$ python3 -q
>>> import numpy as np
>>> from numpy import linalg as LA
>>> np.set_printoptions(suppress=True, linewidth=200)
>>> def rd(a):
...     return np.round(a, 1) + 0
... 
>>> F = np.load("sample19.npy")
>>> F
array([[3, 3, 3],
       [3, 6, 6],
       [3, 6, 9]])
>>> vec = np.array([-8, 0, 7])
>>> target = F @ vec
>>> c, lr = np.zeros(3), 1 / LA.norm(F, 2) ** 2
>>> for i in range(50):
...     c -= lr * F.T @ (F @ c - target)
...     if i % 10 == 0: print(i, round(LA.norm(F @ c - target), 1))
... 
0 19.2
10 16.3
20 13.9
30 11.8
40 10.1
>>> rd(c)
array([-3.5,  0. ,  5. ])
>>> rd(LA.cond(F))
np.float64(16.4)
>>> M2 = F[0, 0] * F[1:] - np.outer(F[1:, 0], F[0])
>>> M2
array([[ 0,  9,  9],
       [ 0,  9, 18]])
>>> LA.matrix_rank(M2), LA.matrix_rank(F)
(np.int64(2), np.int64(3))
>>> F[:, 0] / F[0, 0]
array([1., 1., 1.])
>>> w1 = np.array([[0, 4, 5], [4, 0, 0], [2, 5, 0]])
>>> c = np.array([2, 0, 0])
>>> hid = np.maximum(M2 @ w1 + c, 0)
>>> hid
array([[56, 45,  0],
       [74, 90,  0]])
>>> LA.matrix_rank(hid)
np.int64(2)
>>> C = np.array([[2, 0], [2, 2], [1, 3]])
>>> w1 @ C
array([[13, 23],
       [ 8,  0],
       [14, 10]])
>>> hid @ C
array([[202,  90],
       [328, 180]])
>>> M2 = hid / LA.norm(hid, axis=1, keepdims=True)
>>> cov = M2 @ M2.T
>>> rd(np.degrees(np.arccos(np.clip(cov[1, 0], -1, 1))))
np.float64(11.8)
>>> (cov - 2 * np.eye(2)).round(6).argmax(axis=1)
array([1, 0])
>>> rd(LA.norm(M2, axis=1))
array([1., 1.])
>>> arr = np.load("dump.npy")
>>> arr
array([[1, 0, 0, 0, 0, 0],
       [3, 1, 0, 0, 0, 0],
       [6, 3, 1, 0, 0, 0],
       [4, 3, 6, 1, 0, 0],
       [2, 4, 6, 6, 1, 0],
       [6, 1, 0, 8, 9, 1]])
>>> ang = np.radians(45)
>>> r_ = np.eye(6)
>>> r_[5, 5] = r_[4, 4] = np.cos(ang)
>>> r_[5, 4], r_[4, 5] = -np.sin(ang), np.sin(ang)
>>> rd(r_)
array([[ 1. ,  0. ,  0. ,  0. ,  0. ,  0. ],
       [ 0. ,  1. ,  0. ,  0. ,  0. ,  0. ],
       [ 0. ,  0. ,  1. ,  0. ,  0. ,  0. ],
       [ 0. ,  0. ,  0. ,  1. ,  0. ,  0. ],
       [ 0. ,  0. ,  0. ,  0. ,  0.7,  0.7],
       [ 0. ,  0. ,  0. ,  0. , -0.7,  0.7]])
>>> M2 = arr @ r_.T
>>> rd(LA.svd(arr, compute_uv=False)), rd(LA.svd(M2, compute_uv=False))
(array([16.3,  9.3,  6.2,  2. ,  0.4,  0. ]), array([16.3,  9.3,  6.2,  2. ,  0.4,  0. ]))
>>> rd(LA.det(r_)), rd(np.trace(r_))
(np.float64(1.0), np.float64(5.4))
>>> rd(np.abs(M2 - arr).max(axis=0))
array([0. , 0. , 0. , 0. , 1.9, 6.7])
>>> rd(M2)
array([[ 1. ,  0. ,  0. ,  0. ,  0. ,  0. ],
       [ 3. ,  1. ,  0. ,  0. ,  0. ,  0. ],
       [ 6. ,  3. ,  1. ,  0. ,  0. ,  0. ],
       [ 4. ,  3. ,  6. ,  1. ,  0. ,  0. ],
       [ 2. ,  4. ,  6. ,  6. ,  0.7, -0.7],
       [ 6. ,  1. ,  0. ,  8. ,  7.1, -5.7]])
>>> np.allclose(arr @ arr.T, M2 @ M2.T)
True
